$ ipython --no-banner

In [1]: import numpy as np

In [2]: np.set_printoptions(suppress=True, linewidth=120)

In [3]: def rd(a):
   ...:     return np.round(a, 2) + 0
   ...: 

In [4]: arr = np.array([[0, 1, 1, 1, 1, 1, 0, 0],
   ...:     [0, 1, 2, 2, 0, 2, 0, 2],
   ...:     [0, 2, 1, 0, 0, 2, 0, 2],
   ...:     [2, 1, 2, 1, 2, 0, 1, 1]])

In [5]: arr
Out[5]: 
array([[0, 1, 1, 1, 1, 1, 0, 0],
       [0, 1, 2, 2, 0, 2, 0, 2],
       [0, 2, 1, 0, 0, 2, 0, 2],
       [2, 1, 2, 1, 2, 0, 1, 1]])

In [6]: U, sigma, VT = np.linalg.svd(arr, full_matrices=False)

In [7]: U.shape, sigma.shape, VT.shape
Out[7]: ((4, 4), (4,), (4, 8))

In [8]: rd(U.T @ arr @ VT.T)
Out[8]: 
array([[6.09, 0.  , 0.  , 0.  ],
       [0.  , 3.11, 0.  , 0.  ],
       [0.  , 0.  , 1.66, 0.  ],
       [0.  , 0.  , 0.  , 1.19]])

In [9]: (sigma > 1e-8).sum()
Out[9]: np.int64(4)

In [10]: rd(U.T @ U)
Out[10]: 
array([[1., 0., 0., 0.],
       [0., 1., 0., 0.],
       [0., 0., 1., 0.],
       [0., 0., 0., 1.]])

In [11]: arr.shape
Out[11]: (4, 8)

In [12]: arr.sum(axis=1)
Out[12]: array([ 5,  9,  7, 10])

In [13]: rd(np.linalg.norm(arr))
Out[13]: np.float64(7.14)

In [14]: np.linalg.matrix_rank(arr)
Out[14]: np.int64(4)

In [15]: rd(np.linalg.svd(arr, compute_uv=False))
Out[15]: array([6.09, 3.11, 1.66, 1.19])

In [16]: np.abs(arr).max()
Out[16]: np.int64(2)

In [17]: arr.sum(axis=0)
Out[17]: array([2, 5, 6, 4, 3, 5, 1, 5])

In [18]: arr.mean(axis=0)
Out[18]: array([0.5 , 1.25, 1.5 , 1.  , 0.75, 1.25, 0.25, 1.25])

In [19]: arr.ravel(order="F")
Out[19]: array([0, 0, 0, 2, 1, 1, 2, 1, 1, 2, 1, 2, 1, 2, 0, 1, 1, 0, 0, 2, 1, 2, 2, 0, 0, 0, 0, 1, 0, 2, 2, 1])

In [20]: blk = arr.reshape(4, 2, -1)

In [21]: np.einsum("ihd,ihd->ih", blk, blk)
Out[21]: 
array([[ 3,  2],
       [ 9,  8],
       [ 5,  8],
       [10,  6]])

In [22]: blk.transpose(1, 0, 2)
Out[22]: 
array([[[0, 1, 1, 1],
        [0, 1, 2, 2],
        [0, 2, 1, 0],
        [2, 1, 2, 1]],

       [[1, 1, 0, 0],
        [0, 2, 0, 2],
        [0, 2, 0, 2],
        [2, 0, 1, 1]]])

In [23]: blk[:, 0]
Out[23]: 
array([[0, 1, 1, 1],
       [0, 1, 2, 2],
       [0, 2, 1, 0],
       [2, 1, 2, 1]])

In [24]: def softmax(z):
    ...:     e = np.exp(z - z.max(axis=-1, keepdims=True))
    ...:     return e / e.sum(axis=-1, keepdims=True)
    ...: 

In [25]: rd(softmax(arr).sum(axis=1))
Out[25]: array([1., 1., 1., 1.])

In [26]: rd(softmax(arr[1] + 5))
Out[26]: array([0.03, 0.08, 0.21, 0.21, 0.03, 0.21, 0.03, 0.21])

In [27]: S = arr @ arr.T / np.sqrt(8)

In [28]: rd(softmax(S)[1] @ arr)
Out[28]: array([0.09, 1.14, 1.84, 1.66, 0.12, 1.88, 0.05, 1.91])

In [29]: rd(softmax(S + np.triu(np.full(S.shape, -np.inf), 1)))
Out[29]: 
array([[1.  , 0.  , 0.  , 0.  ],
       [0.03, 0.97, 0.  , 0.  ],
       [0.03, 0.4 , 0.57, 0.  ],
       [0.03, 0.07, 0.03, 0.88]])
